>>> import numpy as np
>>> from numpy import linalg as LA
>>> np.set_printoptions(precision=2, suppress=True, linewidth=160, floatmode="fixed")
>>> X = np.load("run3.npy")
>>> X
array([[-2.06, -2.03,  0.90],
       [-1.94, -1.87,  1.04],
       [-2.21, -1.92,  0.83],
       [-1.99, -1.96,  0.94],
       [-2.05, -1.96,  0.98],
       [-1.92, -2.07,  1.10],
       [-1.89, -2.03,  0.90],
       [-1.98, -1.87,  1.13],
       [-1.90, -1.99,  1.03],
       [ 1.97,  2.04, -1.95],
       [ 2.01,  2.08, -1.99],
       [ 2.11,  1.87, -1.90],
       [ 2.05,  1.98, -2.01],
       [ 1.94,  1.98, -2.00],
       [ 2.22,  1.83, -1.86],
       [ 2.09,  2.11, -1.97],
       [ 1.96,  2.05, -2.11],
       [ 1.87,  2.20, -1.98]])
>>> A2 = np.c_[X[:, :2] @ np.array([[5, -8], [-8, 7]]), np.array([1, 1, 2, -1, 0, 1, 1, 1, 1, 1, 2, -2, -2, 1, 1, 2, 0, -1])]
>>> A2
array([[ 5.94,  2.27,  1.00],
       [ 5.26,  2.43,  1.00],
       [ 4.31,  4.24,  2.00],
       [ 5.73,  2.20, -1.00],
       [ 5.43,  2.68,  0.00],
       [ 6.96,  0.87,  1.00],
       [ 6.79,  0.91,  1.00],
       [ 5.06,  2.75,  1.00],
       [ 6.42,  1.27,  1.00],
       [-6.47, -1.48,  1.00],
       [-6.59, -1.52,  2.00],
       [-4.41, -3.79, -2.00],
       [-5.59, -2.54, -2.00],
       [-6.14, -1.66,  1.00],
       [-3.54, -4.95,  1.00],
       [-6.43, -1.95,  2.00],
       [-6.60, -1.33,  0.00],
       [-8.25,  0.44, -1.00]])
>>> np.round(LA.lstsq(X, A2[:, 0])[0], 2) + 0
array([ 5.00, -8.00,  0.00])
>>> Xs = X - X.mean(axis=0)
>>> left, sigma, Vh = LA.svd(Xs, full_matrices=False)
>>> sigma
array([13.54,  0.54,  0.32])
>>> np.searchsorted(np.cumsum(sigma ** 2) / (sigma ** 2).sum(), 0.9) + 1
np.int64(1)
>>> Vh[0] * np.sign(Vh[0, np.abs(Vh[0]).argmax()])
array([ 0.63,  0.62, -0.46])
>>> np.abs(Vh[-1])
array([0.04, 0.62, 0.78])
>>> np.round(Xs.mean(axis=0), 2) + 0
array([0.00, 0.00, 0.00])
>>> LA.matrix_rank(Xs)
np.int64(3)
>>> (np.sign(left[:, 0]) == np.sign(left[0, 0])).astype(int)
array([1, 1, 1, 1, 1, 1, 1, 1, 1, 0, 0, 0, 0, 0, 0, 0, 0, 0])
>>> t3 = np.stack([X, -3 * X, X[::-1]])
>>> LA.matrix_rank(t3.reshape(3, -1))
np.int64(2)
>>> np.einsum("bij,cij->bc", t3, t3)
array([[ 188.24, -564.73, -178.95],
       [-564.73, 1694.20,  536.85],
       [-178.95,  536.85,  188.24]])
>>> t3.shape
(3, 18, 3)
>>> def softmax(z):
...     e = np.exp(z - z.max(axis=-1, keepdims=True))
...     return e / e.sum(axis=-1, keepdims=True)
... 
>>> softmax(X).sum(axis=1)
array([1.00, 1.00, 1.00, 1.00, 1.00, 1.00, 1.00, 1.00, 1.00, 1.00, 1.00, 1.00, 1.00, 1.00, 1.00, 1.00, 1.00, 1.00])
>>> scores = X @ X.T / np.sqrt(3)
>>> softmax(scores)[5] @ X
array([-2.00, -1.97,  0.98])
>>> Xs = (X - X.mean(axis=0)) / X.std(axis=0)
>>> np.argwhere(np.abs(Xs) > 2)
array([], shape=(0, 2), dtype=int64)
>>> beta = LA.lstsq(np.delete(Xs, 0, axis=1), Xs[:, 0])[0]
>>> round(float(1 - np.var(Xs[:, 0] - np.delete(Xs, 0, axis=1) @ beta)), 2)
0.99
>>> data = np.load("test19.npy")
>>> data
array([[ 2.00, -0.98, -1.02, -0.01],
       [-0.98,  1.99, -0.94, -0.40],
       [-1.02, -0.94,  1.90,  0.39],
       [-0.01, -0.40,  0.39,  0.11]])
>>> round(float(LA.norm(data, 1)), 2), np.round(LA.norm(data, np.inf), 2)
(4.31, np.float64(4.31))
>>> LA.norm(data, axis=1).argmax()
np.int64(0)
>>> LA.norm(data, axis=1)
array([2.45, 2.45, 2.39, 0.57])
>>> round(float(LA.norm(data, "nuc")), 2)
6.0
>>> w, evecs = LA.eigh(data)
>>> (w > 1e-8).sum(), (w < -1e-8).sum()
(np.int64(2), np.int64(0))
>>> evecs @ np.diag(w) @ evecs.T
array([[ 2.00, -0.98, -1.02, -0.01],
       [-0.98,  1.99, -0.94, -0.40],
       [-1.02, -0.94,  1.90,  0.39],
       [-0.01, -0.40,  0.39,  0.11]])
>>> w.sum(), np.trace(data)
(np.float64(6.0), np.float64(6.0))
>>> w, evecs = LA.eigh(data)
>>> x = np.array([2, 3, -4, -2])
>>> round(float(x @ data @ x / (x @ x)), 2), np.round(w[0], 2), round(float(w[-1]), 2)
(2.88, np.float64(-0.0), 3.0)
>>> evecs * np.abs(w) @ evecs.T
array([[ 2.00, -0.98, -1.02, -0.01],
       [-0.98,  1.99, -0.94, -0.40],
       [-1.02, -0.94,  1.90,  0.39],
       [-0.01, -0.40,  0.39,  0.11]])
>>> np.round(np.abs(data).sum(axis=1).max(), 2), round(np.abs(w).max(), 2)
(np.float64(4.31), np.float64(3.0))
